$ python3 -q
>>> import numpy as np
>>> np.set_printoptions(precision=3, suppress=True, linewidth=200, floatmode="fixed")
>>> J = np.load("block10.npy")
>>> J
array([[ 1, -1,  3, -1,  3, -2,  3],
       [ 0, -2, -2,  2, -1,  2, -2],
       [ 0,  0, -3,  3, -2,  1, -3],
       [ 0,  0,  0,  1,  0, -2,  2],
       [ 0,  0,  0,  0, -3,  2,  2],
       [ 0,  0,  0,  0,  0, -1, -2],
       [ 0,  0,  0,  0,  0,  0, -2]])
>>> theta = np.radians(56)
>>> Rm = np.eye(7)
>>> Rm[1, 1] = Rm[3, 3] = np.cos(theta)
>>> Rm[1, 3], Rm[3, 1] = -np.sin(theta), np.sin(theta)
>>> Rm
array([[ 1.000,  0.000,  0.000,  0.000,  0.000,  0.000,  0.000],
       [ 0.000,  0.559,  0.000, -0.829,  0.000,  0.000,  0.000],
       [ 0.000,  0.000,  1.000,  0.000,  0.000,  0.000,  0.000],
       [ 0.000,  0.829,  0.000,  0.559,  0.000,  0.000,  0.000],
       [ 0.000,  0.000,  0.000,  0.000,  1.000,  0.000,  0.000],
       [ 0.000,  0.000,  0.000,  0.000,  0.000,  1.000,  0.000],
       [ 0.000,  0.000,  0.000,  0.000,  0.000,  0.000,  1.000]])
>>> B = J @ Rm.T
>>> np.allclose(J @ J.T, B @ B.T)
True
>>> np.abs(B - J).max(axis=0)
array([0.000, 2.487, 0.000, 2.540, 0.000, 0.000, 0.000])
>>> np.linalg.svd(J, compute_uv=False), np.linalg.svd(B, compute_uv=False)
(array([9.024, 4.680, 3.092, 2.668, 1.214, 0.712, 0.120]), array([9.024, 4.680, 3.092, 2.668, 1.214, 0.712, 0.120]))
>>> r0, g = J[5], J[2]
>>> r0 @ r0
np.int64(5)
>>> r0 @ g
np.int64(5)
>>> pr = (r0 @ g) / (r0 @ r0) * r0
>>> np.linalg.matrix_rank(np.outer(r0, g))
np.int64(1)
>>> np.round(np.linalg.norm(r0 + g) ** 2 + np.linalg.norm(r0 - g) ** 2, 3)
np.float64(74.0)
>>> g - pr
array([ 0.000,  0.000, -3.000,  3.000, -2.000,  2.000, -1.000])
>>> rng = np.random.default_rng(70)
>>> B = J + rng.integers(-2, 3, (7, 6)) @ rng.integers(-2, 3, (6, 7))
>>> B
array([[-5, -3,  3, -1,  4, -3, -4],
       [-2, -3,  0,  1, -3,  2,  2],
       [ 3, -2, -2,  9, -5,  4,  1],
       [ 4, -1, -5,  3,  3,  4,  2],
       [ 5,  1, -4,  2,  4,  4,  2],
       [-1,  3, -4, -2, 10, -4, -5],
       [ 4,  0, -8,  4,  8,  6, -2]])
>>> np.linalg.matrix_rank(B - J, tol=1e-8)
np.int64(6)
>>> M = np.loadtxt("mat.csv", delimiter=",")
>>> M
array([[ 0.000,  0.000,  0.000,  0.000,  0.000,  0.000,  0.000,  0.000,  0.000],
       [ 0.000, 17.000,  7.000,  6.000, 15.000,  9.000,  8.000, 15.000, 10.000],
       [ 0.000,  7.000,  5.000,  6.000,  5.000,  7.000,  4.000,  7.000,  4.000],
       [ 0.000,  6.000,  6.000,  9.000,  3.000,  9.000,  3.000,  9.000,  6.000],
       [ 0.000, 15.000,  5.000,  3.000, 14.000,  6.000,  7.000, 12.000,  8.000],
       [ 0.000,  9.000,  7.000,  9.000,  6.000, 10.000,  5.000, 10.000,  6.000],
       [ 0.000,  8.000,  4.000,  3.000,  7.000,  5.000,  5.000,  5.000,  2.000],
       [ 0.000, 15.000,  7.000,  9.000, 12.000, 10.000,  5.000, 19.000, 15.000],
       [ 0.000, 10.000,  4.000,  6.000,  8.000,  6.000,  2.000, 15.000, 13.000]])
>>> (M + M.T) / 2
array([[ 0.000,  0.000,  0.000,  0.000,  0.000,  0.000,  0.000,  0.000,  0.000],
       [ 0.000, 17.000,  7.000,  6.000, 15.000,  9.000,  8.000, 15.000, 10.000],
       [ 0.000,  7.000,  5.000,  6.000,  5.000,  7.000,  4.000,  7.000,  4.000],
       [ 0.000,  6.000,  6.000,  9.000,  3.000,  9.000,  3.000,  9.000,  6.000],
       [ 0.000, 15.000,  5.000,  3.000, 14.000,  6.000,  7.000, 12.000,  8.000],
       [ 0.000,  9.000,  7.000,  9.000,  6.000, 10.000,  5.000, 10.000,  6.000],
       [ 0.000,  8.000,  4.000,  3.000,  7.000,  5.000,  5.000,  5.000,  2.000],
       [ 0.000, 15.000,  7.000,  9.000, 12.000, 10.000,  5.000, 19.000, 15.000],
       [ 0.000, 10.000,  4.000,  6.000,  8.000,  6.000,  2.000, 15.000, 13.000]])
>>> np.round(np.sort(np.abs(np.linalg.eigvals(M))), 3) + 0
array([ 0.000,  0.000,  0.000,  0.000,  0.000,  0.000, 10.281, 12.652, 69.067])
>>> M @ M
array([[   0.000,    0.000,    0.000,    0.000,    0.000,    0.000,    0.000,    0.000,    0.000],
       [   0.000, 1069.000,  505.000,  543.000,  888.000,  686.000,  467.000, 1103.000,  779.000],
       [   0.000,  505.000,  265.000,  303.000,  404.000,  366.000,  227.000,  537.000,  373.000],
       [   0.000,  543.000,  303.000,  369.000,  420.000,  426.000,  237.000,  615.000,  435.000],
       [   0.000,  888.000,  404.000,  420.000,  748.000,  544.000,  388.000,  898.000,  634.000],
       [   0.000,  686.000,  366.000,  426.000,  544.000,  508.000,  306.000,  742.000,  518.000],
       [   0.000,  467.000,  227.000,  237.000,  388.000,  306.000,  217.000,  459.000,  311.000],
       [   0.000, 1103.000,  537.000,  615.000,  898.000,  742.000,  459.000, 1210.000,  878.000],
       [   0.000,  779.000,  373.000,  435.000,  634.000,  518.000,  311.000,  878.000,  650.000]])
>>> np.linalg.determinant(M)
Traceback (most recent call last):
  File "<python-input-29>", line 1, in <module>
    np.linalg.determinant(M)
    ^^^^^^^^^^^^^^^^^^^^^
AttributeError: module 'numpy.linalg' has no attribute 'determinant'
>>> np.trace(M)
np.float64(92.0)
>>> ev, V = np.linalg.eigh(M)
>>> vec = np.array([2, 0, -1, 3, -1, 3, 0, -1, 2])
>>> vec @ M @ vec
np.float64(261.0)
>>> V * np.abs(ev) @ V.T
array([[ 0.000,  0.000,  0.000,  0.000,  0.000,  0.000,  0.000,  0.000,  0.000],
       [ 0.000, 17.000,  7.000,  6.000, 15.000,  9.000,  8.000, 15.000, 10.000],
       [ 0.000,  7.000,  5.000,  6.000,  5.000,  7.000,  4.000,  7.000,  4.000],
       [ 0.000,  6.000,  6.000,  9.000,  3.000,  9.000,  3.000,  9.000,  6.000],
       [ 0.000, 15.000,  5.000,  3.000, 14.000,  6.000,  7.000, 12.000,  8.000],
       [ 0.000,  9.000,  7.000,  9.000,  6.000, 10.000,  5.000, 10.000,  6.000],
       [ 0.000,  8.000,  4.000,  3.000,  7.000,  5.000,  5.000,  5.000,  2.000],
       [ 0.000, 15.000,  7.000,  9.000, 12.000, 10.000,  5.000, 19.000, 15.000],
       [ 0.000, 10.000,  4.000,  6.000,  8.000,  6.000,  2.000, 15.000, 13.000]])
>>> vec @ M @ vec / (vec @ vec), round(ev[0], 3), round(float(ev[-1]), 3)
(np.float64(9.0), np.float64(-0.0), 69.067)
>>> V * np.maximum(ev, 0) @ V.T
array([[ 0.000,  0.000,  0.000,  0.000,  0.000,  0.000,  0.000,  0.000,  0.000],
       [ 0.000, 17.000,  7.000,  6.000, 15.000,  9.000,  8.000, 15.000, 10.000],
       [ 0.000,  7.000,  5.000,  6.000,  5.000,  7.000,  4.000,  7.000,  4.000],
       [ 0.000,  6.000,  6.000,  9.000,  3.000,  9.000,  3.000,  9.000,  6.000],
       [ 0.000, 15.000,  5.000,  3.000, 14.000,  6.000,  7.000, 12.000,  8.000],
       [ 0.000,  9.000,  7.000,  9.000,  6.000, 10.000,  5.000, 10.000,  6.000],
       [ 0.000,  8.000,  4.000,  3.000,  7.000,  5.000,  5.000,  5.000,  2.000],
       [ 0.000, 15.000,  7.000,  9.000, 12.000, 10.000,  5.000, 19.000, 15.000],
       [ 0.000, 10.000,  4.000,  6.000,  8.000,  6.000,  2.000, 15.000, 13.000]])
>>> np.abs(M).sum(axis=1).max(), np.round(np.abs(ev).max(), 3)
(np.float64(92.0), np.float64(69.067))
>>> ev, V = np.linalg.eigh(M)
>>> np.abs(V[:, -1]).round(6).argmax()
np.int64(7)
>>> (ev > 1e-8).sum(), (ev < -1e-8).sum()
(np.int64(3), np.int64(0))
>>> np.unique(ev.round(6) + 0, return_counts=True)[1]
array([6, 1, 1, 1])
>>> np.round(np.linalg.svd(M, compute_uv=False), 3) + 0
array([69.067, 12.652, 10.281,  0.000,  0.000,  0.000,  0.000,  0.000,  0.000])
>>> np.round(V.T @ M @ V, 3) + 0
array([[ 0.000,  0.000,  0.000,  0.000,  0.000,  0.000,  0.000,  0.000,  0.000],
       [ 0.000,  0.000,  0.000,  0.000,  0.000,  0.000,  0.000,  0.000,  0.000],
       [ 0.000,  0.000,  0.000,  0.000,  0.000,  0.000,  0.000,  0.000,  0.000],
       [ 0.000,  0.000,  0.000,  0.000,  0.000,  0.000,  0.000,  0.000,  0.000],
       [ 0.000,  0.000,  0.000,  0.000,  0.000,  0.000,  0.000,  0.000,  0.000],
       [ 0.000,  0.000,  0.000,  0.000,  0.000,  0.000,  0.000,  0.000,  0.000],
       [ 0.000,  0.000,  0.000,  0.000,  0.000,  0.000, 10.281,  0.000,  0.000],
       [ 0.000,  0.000,  0.000,  0.000,  0.000,  0.000,  0.000, 12.652,  0.000],
       [ 0.000,  0.000,  0.000,  0.000,  0.000,  0.000,  0.000,  0.000, 69.067]])
>>> np.round(np.linalg.eigvalsh(M @ M), 3) + 0
array([   0.000,    0.000,    0.000,    0.000,    0.000,    0.000,  105.696,  160.082, 4770.222])
>>> V @ np.diag(ev) @ V.T
array([[ 0.000,  0.000,  0.000,  0.000,  0.000,  0.000,  0.000,  0.000,  0.000],
       [ 0.000, 17.000,  7.000,  6.000, 15.000,  9.000,  8.000, 15.000, 10.000],
       [ 0.000,  7.000,  5.000,  6.000,  5.000,  7.000,  4.000,  7.000,  4.000],
       [ 0.000,  6.000,  6.000,  9.000,  3.000,  9.000,  3.000,  9.000,  6.000],
       [ 0.000, 15.000,  5.000,  3.000, 14.000,  6.000,  7.000, 12.000,  8.000],
       [ 0.000,  9.000,  7.000,  9.000,  6.000, 10.000,  5.000, 10.000,  6.000],
       [ 0.000,  8.000,  4.000,  3.000,  7.000,  5.000,  5.000,  5.000,  2.000],
       [ 0.000, 15.000,  7.000,  9.000, 12.000, 10.000,  5.000, 19.000, 15.000],
       [ 0.000, 10.000,  4.000,  6.000,  8.000,  6.000,  2.000, 15.000, 13.000]])
>>> U, sigma = np.linalg.svd(M)
Traceback (most recent call last):
  File "<python-input-46>", line 1, in <module>
    U, sigma = np.linalg.svd(M)
    ^^^^^^^^
ValueError: too many values to unpack (expected 2)
>>> U, sigma, Vh = np.linalg.svd(M, full_matrices=False)
>>> (sigma > 1e-8).sum()
np.int64(3)
>>> U.shape, sigma.shape, Vh.shape
((9, 9), (9,), (9, 9))
>>> np.round(U.T @ U, 3) + 0
array([[1.000, 0.000, 0.000, 0.000, 0.000, 0.000, 0.000, 0.000, 0.000],
       [0.000, 1.000, 0.000, 0.000, 0.000, 0.000, 0.000, 0.000, 0.000],
       [0.000, 0.000, 1.000, 0.000, 0.000, 0.000, 0.000, 0.000, 0.000],
       [0.000, 0.000, 0.000, 1.000, 0.000, 0.000, 0.000, 0.000, 0.000],
       [0.000, 0.000, 0.000, 0.000, 1.000, 0.000, 0.000, 0.000, 0.000],
       [0.000, 0.000, 0.000, 0.000, 0.000, 1.000, 0.000, 0.000, 0.000],
       [0.000, 0.000, 0.000, 0.000, 0.000, 0.000, 1.000, 0.000, 0.000],
       [0.000, 0.000, 0.000, 0.000, 0.000, 0.000, 0.000, 1.000, 0.000],
       [0.000, 0.000, 0.000, 0.000, 0.000, 0.000, 0.000, 0.000, 1.000]])
>>> sigma.round(3) + 0
array([69.067, 12.652, 10.281,  0.000,  0.000,  0.000,  0.000,  0.000,  0.000])
>>> np.round(sigma / sigma[0], 3) + 0
array([1.000, 0.183, 0.149, 0.000, 0.000, 0.000, 0.000, 0.000, 0.000])
>>> feats = np.load("data.npy")
>>> feats
array([[ 1.000,  0.000,  0.000,  0.000,  0.000,  0.000],
       [ 0.000,  0.707,  0.000,  0.000,  0.000,  0.707],
       [ 0.000,  0.000,  1.000,  0.000,  0.000,  0.000],
       [ 0.000,  0.000,  0.000,  1.000,  0.000,  0.000],
       [ 0.000,  0.000,  0.000,  0.000,  1.000,  0.000],
       [ 0.000, -0.707,  0.000,  0.000,  0.000,  0.707]])
>>> (feats - feats.T) / 2
array([[ 0.000,  0.000,  0.000,  0.000,  0.000,  0.000],
       [ 0.000,  0.000,  0.000,  0.000,  0.000,  0.707],
       [ 0.000,  0.000,  0.000,  0.000,  0.000,  0.000],
       [ 0.000,  0.000,  0.000,  0.000,  0.000,  0.000],
       [ 0.000,  0.000,  0.000,  0.000,  0.000,  0.000],
       [ 0.000, -0.707,  0.000,  0.000,  0.000,  0.000]])
>>> np.allclose(feats @ feats.T, feats.T @ feats)
True
>>> np.linalg.determinant(feats)
Traceback (most recent call last):
  File "<python-input-57>", line 1, in <module>
    np.linalg.determinant(feats)
    ^^^^^^^^^^^^^^^^^^^^^
AttributeError: module 'numpy.linalg' has no attribute 'determinant'
>>> (feats + feats.T) / 2
array([[1.000, 0.000, 0.000, 0.000, 0.000, 0.000],
       [0.000, 0.707, 0.000, 0.000, 0.000, 0.000],
       [0.000, 0.000, 1.000, 0.000, 0.000, 0.000],
       [0.000, 0.000, 0.000, 1.000, 0.000, 0.000],
       [0.000, 0.000, 0.000, 0.000, 1.000, 0.000],
       [0.000, 0.000, 0.000, 0.000, 0.000, 0.707]])
>>> (feats != 0).astype(int)
array([[1, 0, 0, 0, 0, 0],
       [0, 1, 0, 0, 0, 1],
       [0, 0, 1, 0, 0, 0],
       [0, 0, 0, 1, 0, 0],
       [0, 0, 0, 0, 1, 0],
       [0, 1, 0, 0, 0, 1]])
>>> np.round(feats @ feats, 3) + 0
array([[ 1.000,  0.000,  0.000,  0.000,  0.000,  0.000],
       [ 0.000,  0.000,  0.000,  0.000,  0.000,  1.000],
       [ 0.000,  0.000,  1.000,  0.000,  0.000,  0.000],
       [ 0.000,  0.000,  0.000,  1.000,  0.000,  0.000],
       [ 0.000,  0.000,  0.000,  0.000,  1.000,  0.000],
       [ 0.000, -1.000,  0.000,  0.000,  0.000,  0.000]])
>>> np.sort(np.linalg.eigvals(feats).real)
array([0.707, 0.707, 1.000, 1.000, 1.000, 1.000])
